$ python3 -q
>>> import numpy as np
>>> import numpy.linalg as la
>>> np.set_printoptions(suppress=True, linewidth=140)
>>> rd = lambda a: np.round(a, 2) + 0
>>> m1 = np.load("data.npy")
>>> m1
array([[10,  7,  7,  3],
       [ 7,  5,  5,  3],
       [ 7,  5,  5,  3],
       [ 3,  3,  3,  9]])
>>> left, sv, vt = la.svd(m1)
>>> rd(sv)
array([21.93,  7.07,  0.  ,  0.  ])
>>> A2 = left[:, :2] @ np.diag(sv[:2]) @ vt[:2]
>>> rd(A2)
array([[10.,  7.,  7.,  3.],
       [ 7.,  5.,  5.,  3.],
       [ 7.,  5.,  5.,  3.],
       [ 3.,  3.,  3.,  9.]])
>>> la.matrix_rank(m1, rtol=0.05)
np.int64(2)
>>> rd(np.abs(m1 - A2).max())
np.float64(0.0)
>>> data = np.load("x.npy")
>>> data
array([[-3.,  0.,  0.],
       [ 0.,  4.,  2.],
       [ 0.,  0.,  4.]])
>>> ev, vecs = la.eig(data)
>>> data @ vecs[:, 0] - ev[0] * vecs[:, 0]
array([0., 0., 0.])
>>> rd(np.sort(la.eigvals(la.inv(data))))
array([-0.33,  0.25,  0.25])
>>> (la.matrix_power((data != 0) + (data.T != 0) + np.eye(3), 3) > 0).astype(int)
array([[1, 0, 0],
       [0, 1, 1],
       [0, 1, 1]])
>>> rd(la.det(data))
np.float64(-48.0)
>>> data @ data
array([[ 9.,  0.,  0.],
       [ 0., 16., 16.],
       [ 0.,  0., 16.]])
>>> feats = np.load("dump.npy")
>>> feats
array([[1.  , 0.7 , 0.49, 0.34, 0.24],
       [0.7 , 1.  , 0.7 , 0.49, 0.34],
       [0.49, 0.7 , 1.  , 0.7 , 0.49],
       [0.34, 0.49, 0.7 , 1.  , 0.7 ],
       [0.24, 0.34, 0.49, 0.7 , 1.  ]])
>>> x = np.array([-2, 2, -1, 1, 1])
>>> np.sign((feats @ x).round(6))
array([-1.,  1.,  1.,  1.,  1.])
>>> feats @ np.eye(5)[4]
array([0.24, 0.34, 0.49, 0.7 , 1.  ])
>>> la.norm(feats @ x) <= la.norm(feats, 2) * la.norm(x) + 1e-9
np.True_
>>> rd((feats * x).sum(axis=1))
array([-0.51,  0.73,  0.61,  1.3 ,  1.41])
>>> feats @ np.ones(5)
array([2.77, 3.23, 3.38, 3.23, 2.77])
>>> rd(feats @ x)
array([-0.51,  0.73,  0.61,  1.3 ,  1.41])
>>> A2 = np.array([[1, 1], [-1, 1], [2, -3]])
>>> C = np.array([[-3, 0, 1, 3, -2, -1], [3, -2, 2, -1, 0, 0]])
>>> rng = np.random.default_rng(68373)
>>> E = A2 @ C + 0.02 * rng.normal(size=(3, 6))
>>> rd(E)
array([[ -0.01,  -2.02,   2.99,   2.  ,  -2.02,  -1.02],
       [  5.97,  -2.03,   1.02,  -4.01,   1.98,   1.01],
       [-15.  ,   6.02,  -4.02,   9.02,  -4.  ,  -1.98]])
>>> left, sv, vt = la.svd(E)
>>> rd(sv)
array([20.97,  4.77,  0.04])
>>> A2 = left[:, :2] @ np.diag(sv[:2]) @ vt[:2]
>>> rd(la.norm(E - A2) / la.norm(E))
np.float64(0.0)
>>> rd(A2)
array([[ -0.01,  -2.02,   2.99,   2.  ,  -2.01,  -1.02],
       [  5.99,  -2.01,   1.02,  -3.99,   1.99,   0.99],
       [-15.  ,   6.03,  -4.02,   9.02,  -4.  ,  -1.99]])
>>> la.matrix_rank(A2)
np.int64(2)
>>> W = np.array([[-3, -3, -2],
...     [3, -2, -3],
...     [-2, 3, 1],
...     [1, -3, 0],
...     [2, 1, 1],
...     [-1, -3, 3]])
>>> beta = np.array([3, 3, 3])
>>> act = np.maximum(E @ W + beta, 0)
>>> la.matrix_rank(act)
np.int64(3)
>>> rd((act > 0).mean(axis=0))
array([0.33, 0.67, 1.  ])
>>> C = np.array([[-1, -2, -1], [0, 1, 2], [0, 1, -3]])
>>> rd(act @ C)
array([[   0.  ,   18.12,    1.19],
       [   0.  ,    6.38,   -3.2 ],
       [ -77.09, -153.18,  -80.09]])
>>> (act @ C).round(6).argmax(axis=1)
array([1, 1, 0])
>>> W @ C
array([[  3,   1,   3],
       [ -3, -11,   2],
       [  2,   8,   5],
       [ -1,  -5,  -7],
       [ -2,  -2,  -3],
       [  1,   2, -14]])
>>> M = np.load("sample0.npy")
>>> M
array([[ 2, -1,  0, -1],
       [-1,  6,  1,  3],
       [ 0,  1,  6, -1],
       [-1,  3, -1,  2]])
>>> rd(la.det(M[::-1]))
np.float64(0.0)
>>> np.einsum("ij,ji->", M, M)
np.int64(106)
>>> rd(la.det(2 * M)), rd(la.det(M))
(np.float64(0.0), np.float64(0.0))
>>> t = np.radians(36)
>>> R = np.eye(4)
>>> R[1, 1] = R[3, 3] = np.cos(t)
>>> R[1, 3], R[3, 1] = -np.sin(t), np.sin(t)
>>> rd(R)
array([[ 1.  ,  0.  ,  0.  ,  0.  ],
       [ 0.  ,  0.81,  0.  , -0.59],
       [ 0.  ,  0.  ,  1.  ,  0.  ],
       [ 0.  ,  0.59,  0.  ,  0.81]])
>>> A2 = M @ R.T
>>> np.allclose(M @ M.T, A2 @ A2.T)
True
>>> rd(la.svd(M, compute_uv=False)), rd(la.svd(A2, compute_uv=False))
(array([8.  , 6.24, 1.76, 0.  ]), array([8.  , 6.24, 1.76, 0.  ]))
>>> rd(la.det(R)), rd(np.trace(R))
(np.float64(1.0), np.float64(3.62))
>>> A2 = la.inv(R)
>>> rd(la.det(R) * la.det(A2))
np.float64(1.0)
>>> rd(R @ A2)
array([[1., 0., 0., 0.],
       [0., 1., 0., 0.],
       [0., 0., 1., 0.],
       [0., 0., 0., 1.]])
>>> np.allclose(A2, R.T)
True
>>> rd(la.inv(A2))
array([[ 1.  ,  0.  ,  0.  ,  0.  ],
       [ 0.  ,  0.81,  0.  , -0.59],
       [ 0.  ,  0.  ,  1.  ,  0.  ],
       [ 0.  ,  0.59,  0.  ,  0.81]])
>>> rd(la.cond(R))
np.float64(1.0)
>>> rd(la.slogdet(R)[0])
np.float64(1.0)
